$ python3 -q
>>> import numpy as np
>>> np.set_printoptions(precision=1, suppress=True, linewidth=200, sign=" ")
>>> out = np.array([[-0.1, 0.6, -0.8],
...     [2.1, -1.8, 1.1],
...     [1.2, 1.0, 1.1],
...     [-2.4, -0.5, 1.8],
...     [-0.3, 0.6, -0.4],
...     [-0.3, -0.1, -0.5],
...     [0.3, 0.1, 0.2],
...     [0.9, -1.9, 0.1],
...     [-0.4, -1.8, 0.1],
...     [0.1, -2.2, -0.9],
...     [1.6, -0.2, 0.9]])
>>> Z = np.array([[0.5, -0.5, -0.7, 0.6, 0.0, 0.7, -1.2, 1.2, 0.8, 1.1],
...     [-1.1, 2.0, 1.5, 0.1, 1.5, 0.9, 0.1, -1.5, -0.6, -0.2],
...     [-0.3, -1.1, -1.2, 2.5, 0.3, 0.8, 0.3, -0.9, -2.2, 1.8]])
>>> X = out @ Z
>>> X.round(1) + 0
array([[-0.5,  2.1,  1.9, -2. ,  0.7, -0.2, -0.1, -0.3,  1.3, -1.7],
       [ 2.7, -5.9, -5.5,  3.8, -2.4,  0.7, -2.4,  4.2,  0.3,  4.6],
       [-0.8,  0.2, -0.7,  3.6,  1.8,  2.6, -1. , -1.1, -2.1,  3.1],
       [-1.2, -1.8, -1.2,  3. , -0.2, -0.7,  3.4, -3.8, -5.6,  0.7],
       [-0.7,  1.8,  1.6, -1.1,  0.8,  0. ,  0.3, -0.9,  0.3, -1.2],
       [ 0.1,  0.5,  0.7, -1.4, -0.3, -0.7,  0.2,  0.2,  0.9, -1.2],
       [ 0. , -0.2, -0.3,  0.7,  0.2,  0.5, -0.3,  0. , -0.3,  0.7],
       [ 2.5, -4.4, -3.6,  0.6, -2.8, -1. , -1.2,  3.8,  1.6,  1.6],
       [ 1.8, -3.5, -2.5, -0.2, -2.7, -1.8,  0.3,  2.1,  0.5,  0.1],
       [ 2.7, -3.5, -2.3, -2.4, -3.6, -2.6, -0.6,  4.2,  3.4, -1.1],
       [ 0.8, -2.2, -2.5,  3.2,  0. ,  1.7, -1.7,  1.4, -0.6,  3.4]])
>>> out = np.array([[0, 3, 2],
...     [2, 1, 1],
...     [0, 0, 0],
...     [0, 3, 2],
...     [0, 0, 3],
...     [2, 0, 3],
...     [0, 3, 2],
...     [2, 2, 3],
...     [1, 0, 2],
...     [0, 1, 0]])
>>> print(np.einsum("ik,kj->ji", X, out))
[[  4.6  -1.5   1.5 -18.    2.1   1.    0.4  -1.4  -5.9  -0.3   1.2]
 [ -7.7  19.7   6.4   7.   -5.7  -3.6   1.7  10.5   6.6   3.1  10.9]
 [  0.3  10.9   9.7 -16.5  -1.   -2.2   2.2   2.7  -5.7  -3.2  10.3]]
>>> print(np.einsum("ij->j", X))
[  7.4 -16.7 -14.4   7.8  -8.5  -1.5  -3.   10.1  -0.1   9.1]
>>> np.vstack([X, out.T]).shape
(14, 10)
>>> np.linalg.matrix_rank(X @ out)
np.int64(3)
>>> X @ out
array([[  4.6,  -7.7,   0.3],
       [ -1.5,  19.7,  10.9],
       [  1.5,   6.4,   9.7],
       [-18. ,   7. , -16.5],
       [  2.1,  -5.7,  -1. ],
       [  1. ,  -3.6,  -2.2],
       [  0.4,   1.7,   2.2],
       [ -1.4,  10.5,   2.7],
       [ -5.9,   6.6,  -5.7],
       [ -0.3,   3.1,  -3.2],
       [  1.2,  10.9,  10.3]])
>>> np.linalg.matrix_rank(np.vstack([X, out.T]))
np.int64(6)
